% python3 -q
>>> import numpy as np
>>> import numpy.linalg as la
>>> np.set_printoptions(precision=2, suppress=True, linewidth=200, sign=" ")
>>> feats = np.array([[-1, 2, -1, -3, -2, 1, 0, 0],
...     [-1, 2, -2, 2, 1, -2, -1, 1],
...     [-2, -2, 2, 0, 0, 0, 0, -1],
...     [2, 1, 1, 1, 1, 0, 3, 3],
...     [-3, 2, -1, 0, 3, -3, 0, -1],
...     [0, -1, 2, -1, -3, 1, 3, 3],
...     [-2, -2, 2, 0, 0, 0, 0, -1]])
>>> feats
array([[-1,  2, -1, -3, -2,  1,  0,  0],
       [-1,  2, -2,  2,  1, -2, -1,  1],
       [-2, -2,  2,  0,  0,  0,  0, -1],
       [ 2,  1,  1,  1,  1,  0,  3,  3],
       [-3,  2, -1,  0,  3, -3,  0, -1],
       [ 0, -1,  2, -1, -3,  1,  3,  3],
       [-2, -2,  2,  0,  0,  0,  0, -1]])
>>> # looks like rank 6
>>> def softmax(z):
...     e = np.exp(z - z.max(axis=-1, keepdims=True))
...     return e / e.sum(axis=-1, keepdims=True)
... 
>>> softmax(feats).sum(axis=1)
array([ 1.,  1.,  1.,  1.,  1.,  1.,  1.])
>>> scores = feats @ feats.T / np.sqrt(8)
>>> np.round(softmax(scores + np.triu(np.full(scores.shape, -np.inf), 1)), 2) + 0
array([[ 1.  ,  0.  ,  0.  ,  0.  ,  0.  ,  0.  ,  0.  ],
       [ 0.  ,  1.  ,  0.  ,  0.  ,  0.  ,  0.  ,  0.  ],
       [ 0.  ,  0.  ,  1.  ,  0.  ,  0.  ,  0.  ,  0.  ],
       [ 0.  ,  0.  ,  0.  ,  1.  ,  0.  ,  0.  ,  0.  ],
       [ 0.  ,  0.  ,  0.  ,  0.  ,  1.  ,  0.  ,  0.  ],
       [ 0.  ,  0.  ,  0.  ,  0.  ,  0.  ,  1.  ,  0.  ],
       [ 0.  ,  0.  ,  0.49,  0.  ,  0.01,  0.01,  0.49]])
>>> softmax(scores)[3] @ feats
array([ 1.96,  0.96,  1.02,  0.96,  0.92,  0.02,  3.  ,  3.  ])
